$ python3 -q
>>> import numpy as np
>>> np.set_printoptions(precision=1, suppress=True, linewidth=140)
>>> def rnd(a):
...     return np.round(a, 1) + 0
... 
>>> X = np.array([[0, 2, -2, 0], [3, 5, 1, 3], [-2, 0, -4, -2]])
>>> f, g = X[1], X[0]
>>> f @ g
np.int64(8)
>>> pr = (f @ g) / (f @ f) * f
>>> rnd(np.linalg.norm(f + g) ** 2 + np.linalg.norm(f - g) ** 2)
np.float64(104.0)
>>> rank = np.linalg.matrix_rank(X)
>>> rank
np.int64(2)
>>> N = np.linalg.svd(X)[2][rank:].T
>>> [int(np.linalg.matrix_rank(X[:i])) for i in range(1, len(X) + 1)]
[1, 2, 2]
>>> np.allclose(X @ N, 0)
True
>>> np.linalg.matrix_rank(X.T @ X), np.linalg.matrix_rank(X @ X.T)
(np.int64(2), np.int64(2))
>>> left, sigma, vt = np.linalg.svd(X)
>>> np.argmax(sigma[:-1] / (sigma[1:] + 1e-6)) + 1
np.int64(2)
>>> rnd(sigma)
array([7.3, 4.8, 0. ])
>>> other = left[:, :2] @ np.diag(sigma[:2]) @ vt[:2]
>>> np.linalg.matrix_rank(X, rtol=0.05)
np.int64(2)
>>> rnd(np.linalg.norm(X - other, 2)), rnd(sigma[2])
(np.float64(0.0), np.float64(0.0))
>>> W = np.array([[-4, -1, -3, 1, -1, -4],
...     [0, 4, -2, -4, -2, 0],
...     [-5, 3, 2, 5, 1, -5],
...     [-2, 5, -2, 3, -2, 5]])
>>> coef = np.array([2, -1, -2, -1, 0, -2])
>>> act = np.maximum(X @ W + coef, 0)
>>> act
array([[12,  1,  0,  0,  0,  8],
       [ 0, 34,  0,  0,  0,  0],
       [34,  0,  0,  0,  2, 16]])
>>> Z = np.array([[3, -3], [-4, 1], [-1, 0], [3, -4], [4, -2], [1, -2]])
>>> W @ Z
array([[-10,  17],
       [-34,  24],
       [-15,   6],
       [-18,  -7]])
>>> act @ Z
array([[  40,  -51],
       [-136,   34],
       [ 126, -138]])
>>> (act @ Z).round(6).argmax(axis=1)
array([0, 1, 0])
>>> other = act / np.sqrt((act ** 2).mean(axis=1, keepdims=True))
>>> rnd(np.linalg.norm(other, axis=1))
array([2.4, 2.4, 2.4])
>>> K = np.load("dump.npy")
>>> rnd(K)
array([[0.2, 0.2, 0.2, 0.2, 0. , 0. ],
       [0. , 1. , 0. , 0. , 0. , 0. ],
       [0. , 0. , 0.5, 0.2, 0.2, 0. ],
       [0.3, 0.3, 0. , 0.3, 0. , 0. ],
       [0. , 0. , 0. , 0.5, 0.5, 0. ],
       [0.2, 0.2, 0. , 0. , 0. , 0.5]])
>>> rank = np.linalg.matrix_rank(K)
>>> rank
np.int64(5)
>>> N = np.linalg.svd(K)[2][rank:].T
>>> rnd(N @ N.T)
array([[ 0.3,  0. ,  0. , -0.3,  0.3, -0.2],
       [ 0. ,  0. ,  0. ,  0. ,  0. ,  0. ],
       [ 0. ,  0. ,  0. ,  0. ,  0. ,  0. ],
       [-0.3,  0. ,  0. ,  0.3, -0.3,  0.2],
       [ 0.3,  0. ,  0. , -0.3,  0.3, -0.2],
       [-0.2,  0. ,  0. ,  0.2, -0.2,  0.1]])
>>> [int(np.linalg.matrix_rank(np.delete(K, i, axis=0))) for i in range(6)]
[5, 4, 5, 5, 5, 4]
>>> np.linalg.matrix_rank(K.T @ K), np.linalg.matrix_rank(K @ K.T)
(np.int64(5), np.int64(5))
>>> left, sigma, vt = np.linalg.svd(K)
>>> np.argmax(sigma[:-1] / (sigma[1:] + 1e-6)) + 1
np.int64(5)
>>> other = left[:, :5] @ np.diag(sigma[:5]) @ vt[:5]
>>> rnd(np.linalg.norm(K - other, 2)), rnd(sigma[5])
(np.float64(0.0), np.float64(0.0))
>>> rnd(np.linalg.norm(K - other) / np.linalg.norm(K))
np.float64(0.0)
>>> K @ np.ones(6)
array([1., 1., 1., 1., 1., 1.])
>>> rnd(np.linalg.matrix_power(K, 2))
array([[0.1, 0.4, 0.2, 0.2, 0.1, 0. ],
       [0. , 1. , 0. , 0. , 0. , 0. ],
       [0.1, 0.1, 0.2, 0.3, 0.2, 0. ],
       [0.2, 0.5, 0.1, 0.2, 0. , 0. ],
       [0.2, 0.2, 0. , 0.4, 0.2, 0. ],
       [0.2, 0.4, 0.1, 0.1, 0. , 0.2]])
>>> rnd(np.linalg.matrix_power(K, 100))
array([[0., 1., 0., 0., 0., 0.],
       [0., 1., 0., 0., 0., 0.],
       [0., 1., 0., 0., 0., 0.],
       [0., 1., 0., 0., 0., 0.],
       [0., 1., 0., 0., 0., 0.],
       [0., 1., 0., 0., 0., 0.]])
>>> pr = np.eye(6)[5]
>>> for _ in range(4):
...     pr = pr @ K
...     print(pr.round(1))
... 
[0.2 0.2 0.  0.  0.  0.5]
[0.2 0.4 0.1 0.1 0.  0.2]
[0.1 0.6 0.1 0.1 0.  0.1]
[0.1 0.7 0.1 0.1 0.  0.1]
>>> gram = K.T @ K
>>> rnd(gram)
array([[0.2, 0.2, 0.1, 0.2, 0. , 0.1],
       [0.2, 1.2, 0.1, 0.2, 0. , 0.1],
       [0.1, 0.1, 0.3, 0.2, 0.1, 0. ],
       [0.2, 0.2, 0.2, 0.5, 0.3, 0. ],
       [0. , 0. , 0.1, 0.3, 0.3, 0. ],
       [0.1, 0.1, 0. , 0. , 0. , 0.2]])
>>> rnd(np.trace(gram)), rnd((K ** 2).sum())
(np.float64(2.8), np.float64(2.8))
>>> rnd(np.diag(gram))
array([0.2, 1.2, 0.3, 0.5, 0.3, 0.2])
>>> (K @ K.T).shape
(6, 6)
>>> E = np.loadtxt("case7.csv", delimiter=",")
>>> E
array([[ 15.,  -5., -10.],
       [ -1.,  -8.,   9.],
       [ -7.,  -6.,  13.],
       [ 10.,  -5.,  -5.]])
>>> other = E[0, 0] * E[1:] - np.outer(E[1:, 0], E[0])
>>> other
array([[   0., -125.,  125.],
       [   0., -125.,  125.],
       [   0.,  -25.,   25.]])
>>> np.linalg.matrix_rank(other), np.linalg.matrix_rank(E)
(np.int64(1), np.int64(2))
>>> left, sigma, vt = np.linalg.svd(E)
>>> V = vt[:(sigma > 1e-8).sum()]
>>> rng = np.random.default_rng(5945)
>>> vec = E[3] + -2 * E[2] + rng.integers(2) * np.eye(3)[0]
>>> vec
array([ 24.,   7., -31.])
>>> rnd(V.T @ V)
array([[ 0.7, -0.3, -0.3],
       [-0.3,  0.7, -0.3],
       [-0.3, -0.3,  0.7]])
>>> np.linalg.matrix_rank(np.vstack([E, vec]))
np.int64(2)
>>> rnd(np.diag(V.T @ V))
array([0.7, 0.7, 0.7])
